$ python3 -q
>>> import numpy as np
>>> np.set_printoptions(suppress=True, linewidth=120)
>>> J = np.loadtxt("dump.csv", delimiter=",")
>>> J
array([[42.,  6., -7.,  5., -4., -9., -2.,  8., -7., -3.,  5.,  7., -7.],
       [ 5., 64., -9., -7., -6., -2.,  4., -4., -7.,  6., -9., -7.,  8.],
       [ 6., -1.,  1.,  5.,  4., -2.,  6., -6., -8.,  7.,  0.,  4., -7.],
       [ 3.,  5.,  4., 45.,  2.,  5., -6.,  1., -3.,  8., -5.,  6.,  6.],
       [ 1., -1., -5., -3., 13.,  4., -3., -9., -5., -3.,  5., -9.,  3.],
       [-7.,  1., -5., -3.,  4., 60.,  1., -4., -2., -5.,  4., -2.,  7.],
       [ 6.,  3., -1., -1., -4., -1., 52.,  5.,  4., -2.,  6., -7.,  6.],
       [-6.,  5.,  6.,  3.,  0.,  1., -5., 68., -4., -1., -4., -2.,  7.],
       [-2., -9., -4., -3., -6.,  3.,  6.,  2., 18., -7.,  5.,  4.,  6.],
       [ 7.,  7., -1.,  9.,  7.,  8.,  0., -4.,  8., -1., -4., -3.,  4.],
       [-6., -6.,  5.,  8.,  5., -3.,  5., -6.,  8., -2., 68., -8.,  8.],
       [ 3., -7.,  2.,  6., -8., -6., -5.,  9.,  5., -9., -8.,  9.,  4.],
       [ 9., -6.,  1.,  6.,  2.,  6.,  7., -9.,  5.,  9.,  1.,  5., 36.]])
>>> out = np.array([[6, 3],
...     [6, -4],
...     [0, -9],
...     [6, 4],
...     [2, 3],
...     [9, -9],
...     [-9, 5],
...     [7, -4],
...     [4, -3],
...     [4, 2],
...     [-6, 7],
...     [-6, -1],
...     [-9, -1]])
>>> np.linalg.matrix_rank(J @ out)
np.int64(2)
>>> np.einsum("ij,ij->i", J, J)
array([2220., 4602.,  333., 2311.,  460., 3815., 2934., 4842.,  645.,  415., 5076.,  571., 1752.])
>>> O, V = np.linalg.qr(J[:, :7])[0], np.linalg.qr(J[:, 7:])[0]
>>> sigma = np.linalg.svd(O.T @ V, compute_uv=False)
>>> (sigma > 0.9).sum()
np.int64(1)
>>> round(np.linalg.norm(O @ O.T - V @ V.T, 2), 4)
np.float64(1.0)
>>> vec = np.array([-5, 1, 2, 0, -9, 5, 9, 4, 7, -8, -2, 0, -6])
>>> rhs = J @ vec
>>> beta, lr = np.zeros(13), 1 / np.linalg.norm(J, 2) ** 2
>>> for i in range(300):
...     beta -= lr * J.T @ (J @ beta - rhs)
...     if i % 50 == 0: print(i, round(np.linalg.norm(J @ beta - rhs), 4))
... 
0 494.0755
50 15.5406
100 11.817
150 9.5425
200 7.8803
250 6.5708
>>> np.round(np.linalg.cond(J), 4)
np.float64(20.472)
>>> out = np.array([[5, 1, 2, 2, 3, 3, 5],
...     [2, 0, 3, 0, 3, 0, 1],
...     [0, 2, 5, 3, 4, 3, 2],
...     [1, 5, 2, 3, 5, 1, 5],
...     [1, 0, 2, 4, 3, 2, 2],
...     [2, 0, 3, 5, 2, 4, 2],
...     [1, 2, 3, 0, 0, 5, 1]])
>>> M = out - out.T
>>> M
array([[ 0, -1,  2,  1,  2,  1,  4],
       [ 1,  0,  1, -5,  3,  0, -1],
       [-2, -1,  0,  1,  2,  0, -1],
       [-1,  5, -1,  0,  1, -4,  5],
       [-2, -3, -2, -1,  0,  0,  2],
       [-1,  0,  0,  4,  0,  0, -3],
       [-4,  1,  1, -5, -2,  3,  0]])
>>> Uu, sigma, VT = np.linalg.svd(M)
>>> V = VT[:(sigma > 1e-8).sum()]
>>> rng = np.random.default_rng(592)
>>> vec = M[1] + 3 * M[3] + rng.integers(2) * np.eye(7)[3]
>>> print(vec)
[ -2.  15.  -2.  -5.   6. -12.  14.]
>>> np.round(np.diag(V.T @ V), 4)
array([0.9752, 0.9041, 0.6293, 0.9938, 0.9105, 0.5899, 0.9972])
>>> round(np.linalg.norm(vec - V.T @ V @ vec), 4)
np.float64(0.0)
